% ipython --no-banner

In [1]: import numpy as np

In [2]: from numpy import linalg as LA

In [3]: np.set_printoptions(precision=3, suppress=True, linewidth=200, legacy="1.25")

In [4]: tidy = lambda a: np.round(a, 3) + 0

In [5]: A = np.diag(5 * np.array([2, 3, 1, 3, 1])) + np.array([[3, 0, 1, 3, 0],
   ...:     [0, 1, 1, 0, 2],
   ...:     [0, 1, 3, 3, 3],
   ...:     [2, 1, 0, 2, 2],
   ...:     [1, 1, 0, 2, 0]])

In [6]: print(A)
[[13  0  1  3  0]
 [ 0 16  1  0  2]
 [ 0  1  8  3  3]
 [ 2  1  0 17  2]
 [ 1  1  0  2  5]]

In [7]: vec = np.array([0, 5, 1, 0, 8])

In [8]: rhs = A @ vec

In [9]: coef, lr = np.zeros(5), 1 / LA.norm(A, 2) ** 2

In [10]: for i in range(6):
    ...:     coef -= lr * A.T @ (A @ coef - rhs)
    ...:     if i % 1 == 0: print(i, round(LA.norm(A @ coef - rhs), 3))
    ...: 
0 41.673
1 30.071
2 26.651
3 24.475
4 22.69
5 21.15

In [11]: print(tidy(coef))
[-0.171  5.645  1.992  0.735  3.517]

In [12]: print(tidy(LA.cond(A)))
4.421

In [13]: vals, vecs = LA.eig(A)

In [14]: print(tidy(np.prod(vals)))
129280.0

In [15]: print(tidy(vals))
[18.835 16.    11.547  4.681  7.937]

In [16]: print(tidy(np.sort(LA.eigvals(LA.inv(A)))))
[0.053 0.063 0.087 0.126 0.214]

In [17]: print(tidy(np.sort(LA.eigvals(A.T))))
[ 4.681  7.937 11.547 16.    18.835]

In [18]: rng = np.random.default_rng(344523)

In [19]: z = rng.permutation(5)

In [20]: B = A[:, z] * rng.choice([-1, 1], 5)

In [21]: print(B)
[[  0  13   1   0  -3]
 [  2   0   1 -16   0]
 [  3   0   8  -1  -3]
 [  2   2   0  -1 -17]
 [  5   1   0  -1  -2]]

In [22]: left, _, Vh = LA.svd(A.T @ B)

In [23]: print(tidy(left @ Vh))
[[ 0.  1.  0.  0.  0.]
 [ 0.  0.  0. -1.  0.]
 [ 0.  0.  1.  0.  0.]
 [ 0.  0.  0.  0. -1.]
 [ 1.  0.  0.  0.  0.]]

In [24]: print(z)
[4 0 2 1 3]

In [25]: print(tidy(LA.lstsq(A, B)[0]))
[[ 0.  1.  0.  0.  0.]
 [ 0.  0.  0. -1.  0.]
 [ 0.  0.  1.  0.  0.]
 [ 0.  0.  0.  0. -1.]
 [ 1.  0.  0.  0.  0.]]

In [26]: G = A.T @ A

In [27]: print(np.trace(G), (A ** 2).sum())
852 852

In [28]: print(tidy(LA.eigvalsh(G)[::-1]))
[366.269 258.988 141.621  66.38   18.742]

In [29]: print(tidy(LA.svd(A, compute_uv=False) ** 2))
[366.269 258.988 141.621  66.38   18.742]

In [30]: print(G)
[[174   3  13  75   9]
 [  3 259  24  22  42]
 [ 13  24  66  27  26]
 [ 75  22  27 311  53]
 [  9  42  26  53  42]]

In [31]: print(LA.matrix_rank(G))
5

In [32]: M = np.load("sample19.npy")

In [33]: print(M)
[[ -1.076   5.418   4.298]
 [  0.145  13.303   8.927]
 [ -8.195   8.986  11.908]
 [ 10.837  -4.254 -11.402]
 [  8.301  -2.255  -8.041]
 [  8.521   7.428  -1.573]
 [ -2.929  10.49    8.855]
 [ -4.406   0.578   3.33 ]
 [  5.818  -9.668 -10.71 ]
 [  2.323  -6.591  -5.508]
 [ -2.753 -10.204  -4.586]
 [ 12.967  -3.11  -12.178]
 [  6.5    -1.182  -4.828]
 [ 11.442   1.193  -8.296]]

In [34]: print(np.argsort(-LA.norm(M, axis=0).round(6), kind="stable")[:3])
[2 0 1]

In [35]: print(LA.cond(M) > 100)
False

In [36]: print(LA.matrix_rank(M, rtol=0.1))
2

In [37]: cent = np.array([[2, 8, 3], [8, 1, 8]])

In [38]: arr = rng.normal(size=(26, 2)) @ cent + np.array([0, -1, 0])

In [39]: print(tidy(arr))
[[  4.241  -7.676   3.311]
 [ 16.288   2.836  16.52 ]
 [-12.215 -21.25  -14.63 ]
 [-14.778  -7.169 -15.335]
 [  5.716  -6.541   4.909]
 [ -9.115  -0.958  -8.963]
 [  1.822  -5.998   1.148]
 [ -8.62   -5.266  -9.032]
 [ -3.897   8.305  -2.634]
 [ 17.462   3.459  17.756]
 [-13.364   0.635 -12.938]
 [ -7.053 -10.071  -8.11 ]
 [ -5.259   4.59   -4.452]
 [ -1.215  -9.862  -2.339]
 [  6.248   3.973   6.788]
 [  3.835   1.231   4.061]
 [  3.516   4.637   4.187]
 [ -9.066  -4.708  -9.398]
 [  8.882   8.523   9.968]
 [ -1.118  -3.342  -1.402]
 [-18.113   1.246 -17.531]
 [ -2.348  -2.162  -2.46 ]
 [ -0.618   6.305   0.335]
 [-15.001  -8.251 -15.695]
 [ 10.902  16.293  12.957]
 [  2.738  -1.034   2.69 ]]

In [40]: Q, vecs = LA.qr(arr[:, :1])[0], LA.qr(arr[:, 1:])[0]

In [41]: sig = LA.svd(Q.T @ vecs, compute_uv=False)

In [42]: print((sig > 0.9).sum())
1
